$ python -q
>>> import numpy as np
>>> np.set_printoptions(precision=2, suppress=True, linewidth=120, legacy="1.25")
>>> J = np.array([[0, 9, 0, 9], [27, 27, 27, 27], [0, 2, 0, 1], [6, 6, 3, 3]])
>>> evals, V = np.linalg.eig(J)
>>> print(evals)
[41.06 -8.57  0.66 -3.15]
>>> print(np.sort(np.linalg.eigvals(J @ J)))
[   0.43    9.92   73.45 1686.19]
>>> print(np.round(J @ V[:, 0] - evals[0] * V[:, 0], 2) + 0)
[0. 0. 0. 0.]
>>> print(round(np.prod(evals), 2))
729.0
>>> print(np.sort(np.linalg.eigvals(J.T)))
[-8.57 -3.15  0.66 41.06]
>>> other = np.array([[1, -4], [3, 2], [0, 5], [-4, 2]])
>>> print(np.linalg.matrix_rank(J @ other))
2
>>> print(other.T @ J.T)
[[ -9   0   2  12]
 [ 36 135   6   9]]
>>> print(np.linalg.matrix_rank(np.vstack([J, other.T])))
4
>>> r0 = np.array([3, 3, 2, 2])
>>> A = np.array([np.roll(r0, i) for i in range(4)])
>>> print(A)
[[3 3 2 2]
 [2 3 3 2]
 [2 2 3 3]
 [3 2 2 3]]
>>> # rows and columns are dependent
>>> rk = np.linalg.matrix_rank(A)
>>> print(rk)
3
>>> N = np.linalg.svd(A)[2][rk:].T
>>> print(np.linalg.matrix_rank(A.T @ A), np.linalg.matrix_rank(A @ A.T))
3 3
>>> print(N @ N.T)
[[ 0.25 -0.25  0.25 -0.25]
 [-0.25  0.25 -0.25  0.25]
 [ 0.25 -0.25  0.25 -0.25]
 [-0.25  0.25 -0.25  0.25]]
>>> print([int(np.linalg.matrix_rank(A[:, :j + 1])) for j in range(4)])
[1, 2, 3, 3]
>>> print([int(np.linalg.matrix_rank(np.delete(A, i, axis=0))) for i in range(4)])
[3, 3, 3, 3]
>>> t3 = np.stack([A, 4 * A, A[::-1]])
>>> print(np.linalg.matrix_rank(t3))
[3 3 3]
>>> print(t3.sum(axis=0))
[[18 17 12 13]
 [12 17 18 13]
 [12 13 18 17]
 [18 13 12 17]]
>>> print(np.allclose(A[:-1].T @ np.linalg.lstsq(A[:-1].T, A[-1])[0], A[-1]))
True
>>> other = np.array([[-2]])
>>> basis = np.array([[1]])
>>> arr = np.block([[other, np.array([[2]])], [np.zeros((1, 1)), basis]])
>>> print(arr)
[[-2.  2.]
 [ 0.  1.]]
>>> # triangular: eigenvalues sit on the diagonal
>>> P = np.triu(np.array([[-1, 0], [3, -3]]), 1) + np.eye(2)
>>> other = P @ arr @ np.linalg.inv(P)
>>> print(np.trace(other), np.trace(arr))
-1.0 -1.0
>>> print(round(float(np.linalg.det(other)), 2))
-2.0
